% ipython --no-banner

In [1]: import numpy as np

In [2]: np.set_printoptions(suppress=True, linewidth=100)

In [3]: X = np.load("x.npy")

In [4]: print(X)
[[ 0.5 -0.3 -0.3]
 [ 1.2 -0.1  0.9]
 [ 0.3 -1.6  1.9]
 [-0.2 -1.5 -0.7]
 [-0.9  0.7 -0.7]
 [ 1.8  0.4  2. ]
 [-1.  -0.6  0.2]]

In [5]: B = np.c_[X[:, :2] @ np.array([[-2, 2], [0, 1]]), np.array([1, 5, 3, 0, 2, 4, -5])]

In [6]: print(B)
[[-1.   0.7  1. ]
 [-2.4  2.3  5. ]
 [-0.6 -1.   3. ]
 [ 0.4 -1.9  0. ]
 [ 1.8 -1.1  2. ]
 [-3.6  4.   4. ]
 [ 2.  -2.6 -5. ]]

In [7]: print(np.linalg.matrix_rank(np.c_[X, B]))
4

In [8]: print(np.round(np.linalg.norm(np.linalg.qr(X)[0].T @ B, axis=0) ** 2 / ((B ** 2).sum(axis=0) + 1e-12), 1))
[1.  1.  0.6]

In [9]: u = np.array([-1, -1, -2])

In [10]: print(np.round(np.cross(X[3, :3], X[6, :3]), 1))
[-0.7  0.7 -1.4]

In [11]: print(np.round(np.convolve(X[3], u), 1))
[0.2 1.7 2.6 3.7 1.4]

In [12]: print(np.round(np.polyval(u, X[3]), 1))
[-1.8 -2.8 -1.8]

In [13]: print(np.round(np.array([np.convolve(row, u, "same") for row in X]), 1))
[[-0.2 -0.4  0.9]
 [-1.1 -3.2 -0.7]
 [ 1.3 -0.9  1.3]
 [ 1.7  2.6  3.7]
 [ 0.2  1.8 -0.7]
 [-2.2 -6.  -2.8]
 [ 1.6  2.4  1. ]]

In [14]: arr = np.load("mat.npy")

In [15]: print(arr)
[[-2 -2 -2]
 [-2 -4 -4]
 [-2 -4 -6]]

In [16]: B = arr / np.linalg.norm(arr, axis=1, keepdims=True)

In [17]: G = B @ B.T

In [18]: print(np.argwhere(np.triu(np.abs(G) > 0.95, 1)))
[[0 1]
 [1 2]]

In [19]: print(G[0].round(1))
[1.  1.  0.9]
